$ python -q
>>> import numpy as np
>>> np.set_printoptions(precision=2, suppress=True, linewidth=160)
>>> M = np.load("w.npy")
>>> M
array([[ 0, -3,  0,  1,  1],
       [ 3,  0, -1, -1,  2],
       [ 0,  1,  0, -3, -2],
       [-1,  1,  3,  0, -1],
       [-1, -2,  2,  1,  0]])
>>> U, sig, VT = np.linalg.svd(M)
>>> evecs = VT[:(sig > 1e-8).sum()]
>>> rng = np.random.default_rng(86866)
>>> vec = M[0] + 2 * M[4] + rng.integers(2) * np.eye(5)[4]
>>> vec
array([-2., -7.,  4.,  3.,  1.])
>>> np.round(np.linalg.norm(vec - evecs.T @ evecs @ vec), 2)
np.float64(0.0)
>>> np.linalg.matrix_rank(np.vstack([M, vec]))
np.int64(4)
>>> P = np.triu(np.array([[-2, -2, 0, -1, -1],
...     [-1, 2, -2, 2, -2],
...     [-1, 2, 0, -1, -2],
...     [-1, 2, 2, -1, -1],
...     [-2, 1, 1, 1, 0]]), 1) + np.eye(5)
>>> B = P @ M @ np.linalg.inv(P)
>>> round(float(np.linalg.det(B)), 2)
-0.0
>>> labels = rng.permutation(5)
>>> labels
array([1, 3, 2, 4, 0])
>>> B = M[labels][:, labels]
>>> np.allclose(B, M)
False
>>> np.trace(B)
np.int64(0)
>>> np.diag(B)
array([0, 0, 0, 0, 0])
>>> round(np.linalg.norm(M, 2) / np.linalg.norm(M), 2)
np.float64(0.64)
>>> np.linalg.cond(M) > 100
np.True_
>>> B = M + rng.integers(-2, 3, (5, 4)) @ rng.integers(-2, 3, (4, 5))
>>> B
array([[-1, -4,  1,  2,  3],
       [ 4,  2, -1,  2, -2],
       [-4, -2, -1, -4,  4],
       [ 3,  3, -4,  3, -5],
       [-7, -7, -6, -6, 10]])
>>> B - M
array([[-1, -1,  1,  1,  2],
       [ 1,  2,  0,  3, -4],
       [-4, -3, -1, -1,  6],
       [ 4,  2, -7,  3, -4],
       [-6, -5, -8, -7, 10]])
>>> B = np.array([[6, 8, 8], [7, 2, 2], [5, 2, 9]])
>>> feats = np.triu(B, 1)
>>> feats
array([[0, 8, 8],
       [0, 0, 2],
       [0, 0, 0]])
>>> round(float(np.linalg.norm(feats, 2) / np.linalg.norm(feats)), 2)
0.99
>>> labels = rng.permutation(3)
>>> labels
array([1, 2, 0])
>>> B = feats[labels][:, labels]
>>> round(np.linalg.det(B), 2), np.round(np.linalg.det(feats[labels]), 2)
(np.float64(0.0), np.float64(0.0))
>>> np.diag(B)
array([0, 0, 0])
>>> np.allclose(B, feats)
False
>>> B
array([[0, 2, 0],
       [0, 0, 0],
       [8, 8, 0]])
>>> np.trace(B)
np.int64(0)
>>> np.sort(np.abs(np.linalg.eigvals(B)))
array([0., 0., 0.])
>>> feats.shape
(3, 3)
>>> np.linalg.svd(feats, compute_uv=False)
array([11.4,  1.4,  0. ])
>>> round(float(np.linalg.norm(feats)), 2)
11.49
>>> np.linalg.matrix_rank(feats)
np.int64(2)
>>> np.abs(feats).max()
np.int64(8)
>>> feats.sum(axis=1)
array([16,  2,  0])
>>> np.kron(np.eye(2, dtype=int), M)
array([[ 0, -3,  0,  1,  1,  0,  0,  0,  0,  0],
       [ 3,  0, -1, -1,  2,  0,  0,  0,  0,  0],
       [ 0,  1,  0, -3, -2,  0,  0,  0,  0,  0],
       [-1,  1,  3,  0, -1,  0,  0,  0,  0,  0],
       [-1, -2,  2,  1,  0,  0,  0,  0,  0,  0],
       [ 0,  0,  0,  0,  0,  0, -3,  0,  1,  1],
       [ 0,  0,  0,  0,  0,  3,  0, -1, -1,  2],
       [ 0,  0,  0,  0,  0,  0,  1,  0, -3, -2],
       [ 0,  0,  0,  0,  0, -1,  1,  3,  0, -1],
       [ 0,  0,  0,  0,  0, -1, -2,  2,  1,  0]])
>>> np.round(np.linalg.det(M[::-1]), 2)
np.float64(-0.0)
>>> np.round(np.linalg.eigvals(M), 2) + 0
array([0.+5.06j, 0.-5.06j, 0.+0.j  , 0.+2.33j, 0.-2.33j])
>>> round(np.linalg.eigvals(M).sum().real, 2)
np.float64(0.0)
>>> np.round(np.poly(M), 2) + 0
array([  1.,   0.,  31.,   0., 139.,   0.])
>>> X = np.loadtxt("x.csv", delimiter=",")
>>> X
array([[-0.6 , -3.7 , -1.41],
       [ 3.91, -0.34, -0.78],
       [ 0.6 , -1.49,  3.66]])
>>> B = np.array([[1, -2], [-2, -1]])
>>> cent = np.kron(B, X)
>>> cent
array([[-0.6 , -3.7 , -1.41,  1.2 ,  7.39,  2.81],
       [ 3.91, -0.34, -0.78, -7.82,  0.68,  1.56],
       [ 0.6 , -1.49,  3.66, -1.2 ,  2.98, -7.32],
       [ 1.2 ,  7.39,  2.81,  0.6 ,  3.7 ,  1.41],
       [-7.82,  0.68,  1.56, -3.91,  0.34,  0.78],
       [-1.2 ,  2.98, -7.32, -0.6 ,  1.49, -3.66]])
>>> cent.shape
(6, 6)
>>> np.linalg.norm(cent, axis=1).argmax()
np.int64(0)
>>> cent[1] @ cent[4]
np.float64(0.0)
>>> np.round(np.linalg.norm(cent[1], 1), 2), round(np.linalg.norm(cent[1], np.inf), 2)
(np.float64(15.08), np.float64(7.82))
>>> np.round(np.linalg.norm(cent) ** 2 / np.linalg.norm(cent, 2) ** 2, 2)
np.float64(6.0)
>>> round(float(np.linalg.norm(cent, 1)), 2), round(float(np.linalg.norm(cent, np.inf)), 2)
(17.55, 17.27)
>>> labels = rng.permutation(3)
>>> labels
array([2, 1, 0])
>>> B = X[labels][:, labels]
>>> round(np.trace(B), 2)
np.float64(2.72)
>>> q, Rm = np.linalg.qr(X)
>>> np.allclose(Rm.T @ Rm, X.T @ X)
True
>>> data = np.load("sample0.npy")
>>> data
array([[6., 1., 1.],
       [1., 6., 1.],
       [1., 1., 6.]])
>>> vec = np.array([-1, -1, -2])
>>> target = data @ vec
>>> target
array([ -9.,  -9., -14.])
>>> np.round(np.linalg.solve(data, data[:, 1]), 2) + 0
array([0., 1., 0.])
>>> np.linalg.solve(data, target)
array([-1., -1., -2.])
>>> np.round(np.linalg.solve(data.T, data[0]), 2) + 0
array([1., 0., 0.])
>>> W0 = np.load("run19.npy")
>>> W0
array([[ 2,  2,  0, -1],
       [ 1, -3,  1, -1],
       [-1,  2,  0,  3],
       [ 1, -3,  2,  1]])
>>> np.trace(W0)
np.int64(0)
>>> np.linalg.matrix_power(W0, 2)
array([[  5,   1,   0,  -5],
       [ -3,  16,  -5,   4],
       [  3, -17,   8,   2],
       [ -2,  12,  -1,   9]])
>>> U, sig, VT = np.linalg.svd(W0)
>>> sig
array([5.6 , 3.67, 2.28, 0.11])
>>> np.argmax(sig[:-1] / (sig[1:] + 1e-6)) + 1
np.int64(3)
>>> B = U[:, :3] @ np.diag(sig[:3]) @ VT[:3]
>>> np.round(np.linalg.norm(W0 - B, 2), 2), round(float(sig[3]), 2)
(np.float64(0.11), 0.11)
>>> np.linalg.matrix_rank(B)
np.int64(3)
>>> round(float(np.linalg.norm(W0 - B) / np.linalg.norm(W0)), 2)
0.02
>>> mat = np.loadtxt("mat.csv", delimiter=",")
>>> mat
array([[1., 0., 0., 0.],
       [0., 1., 0., 0.],
       [0., 0., 1., 0.],
       [0., 0., 0., 1.]])
>>> # a transition matrix
>>> B = np.array([[-2, -1], [-2, 1], [0, 0], [-2, 2]])
>>> np.linalg.matrix_rank(np.vstack([mat, B.T]))
np.int64(4)
>>> np.einsum("ij,ij->i", mat, mat)
array([1., 1., 1., 1.])
>>> np.einsum("ik,kj->ij", mat, B)
array([[-2., -1.],
       [-2.,  1.],
       [ 0.,  0.],
       [-2.,  2.]])
>>> mat @ B
array([[-2., -1.],
       [-2.,  1.],
       [ 0.,  0.],
       [-2.,  2.]])
>>> np.einsum("ik,kj->ji", mat, B)
array([[-2., -2.,  0., -2.],
       [-1.,  1.,  0.,  2.]])
>>> np.linalg.matrix_rank(mat @ B)
np.int64(2)
>>> mat.sum(axis=1)
array([1., 1., 1., 1.])
>>> np.sort(np.abs(np.linalg.eigvals(mat)))[::-1]
array([1., 1., 1., 1.])
>>> pr = np.eye(4)[2]
>>> for _ in range(5):
...     pr = pr @ mat
...     print(pr.round(2))
... 
[0. 0. 1. 0.]
[0. 0. 1. 0.]
[0. 0. 1. 0.]
[0. 0. 1. 0.]
[0. 0. 1. 0.]
>>> F = np.load("test14.npy")
>>> F
array([[ 0.5 ,  0.87,  0.  ,  0.  ],
       [-0.87,  0.5 ,  0.  ,  0.  ],
       [ 0.  ,  0.  ,  1.  ,  0.  ],
       [ 0.  ,  0.  ,  0.  ,  1.  ]])
>>> P = np.triu(np.array([[2, 1, 2, 0], [0, 0, 2, 3], [0, 1, 2, 3], [1, 3, 0, 3]]), 1) + np.eye(4)
>>> B = P @ F @ np.linalg.inv(P)
>>> np.round(np.trace(B), 2), np.trace(F)
(np.float64(3.0), np.float64(3.0))
>>> P @ F - F @ P
array([[-0.87,  0.  , -0.73, -2.6 ],
       [ 0.  ,  0.87,  2.73,  1.5 ],
       [ 0.  ,  0.  ,  0.  ,  0.  ],
       [ 0.  ,  0.  ,  0.  ,  0.  ]])
>>> np.poly(B)
array([ 1., -3.,  4., -3.,  1.])
>>> np.round(np.linalg.det(B), 2)
np.float64(1.0)
>>> np.linalg.matrix_rank(B)
np.int64(4)
